% python3 -q
>>> import numpy as np
>>> np.set_printoptions(precision=2, suppress=True, linewidth=200)
>>> tidy = lambda a: np.round(a, 2) + 0
>>> other = np.array([[2, 3, 1, 1, 2],
...     [2, 2, 1, 1, 1],
...     [0, 0, 0, 3, 3],
...     [1, 2, 2, 0, 3],
...     [1, 1, 3, 2, 0]])
>>> cent = np.array([[0]])
>>> A = np.block([[other, np.array([[1], [-1], [-3], [2], [1]])], [np.zeros((1, 5)), cent]])
>>> A
array([[ 2.,  3.,  1.,  1.,  2.,  1.],
       [ 2.,  2.,  1.,  1.,  1., -1.],
       [ 0.,  0.,  0.,  3.,  3., -3.],
       [ 1.,  2.,  2.,  0.,  3.,  2.],
       [ 1.,  1.,  3.,  2.,  0.,  1.],
       [ 0.,  0.,  0.,  0.,  0.,  0.]])
>>> U, s, vt = np.linalg.svd(A)
>>> V = vt[:(s > 1e-8).sum()]
>>> rng = np.random.default_rng(317701)
>>> x0 = A[5] + 5 * A[0] + rng.integers(2) * np.eye(6)[0]
>>> x0
array([10., 15.,  5.,  5., 10.,  5.])
>>> tidy(np.diag(V.T @ V))
array([0.5 , 0.62, 0.97, 0.99, 0.98, 0.94])
>>> np.linalg.matrix_rank(np.vstack([A, x0]))
np.int64(5)
>>> tidy(np.linalg.norm(x0 - V.T @ V @ x0))
np.float64(0.0)
>>> W = np.array([[0, 1, 3, 0],
...     [1, 0, 0, 2],
...     [2, 3, 2, 2],
...     [3, 0, 1, 2],
...     [0, 3, 3, 0],
...     [0, 2, 1, 3]])
>>> c = np.array([3, 4, 1, 3])
>>> H = np.maximum(A @ W + c, 0)
>>> print(H)
[[11. 17. 17. 16.]
 [10. 10. 12.  8.]
 [12.  7. 10.  0.]
 [ 9. 24. 19. 17.]
 [16. 16. 13. 18.]
 [ 3.  4.  1.  3.]]
>>> tidy((H > 0).mean(axis=0))
array([1.  , 1.  , 1.  , 0.83])
>>> cent = np.array([[-1, -5], [-3, 3], [2, -4], [1, -4]])
>>> H @ cent
array([[ -12., -136.],
       [  -8., -100.],
       [ -13.,  -79.],
       [ -26., -117.],
       [ -20., -156.],
       [ -10.,  -19.]])
>>> print(W @ cent)
[[  3  -9]
 [  1 -13]
 [ -5 -17]
 [  1 -27]
 [ -3  -3]
 [ -1 -10]]
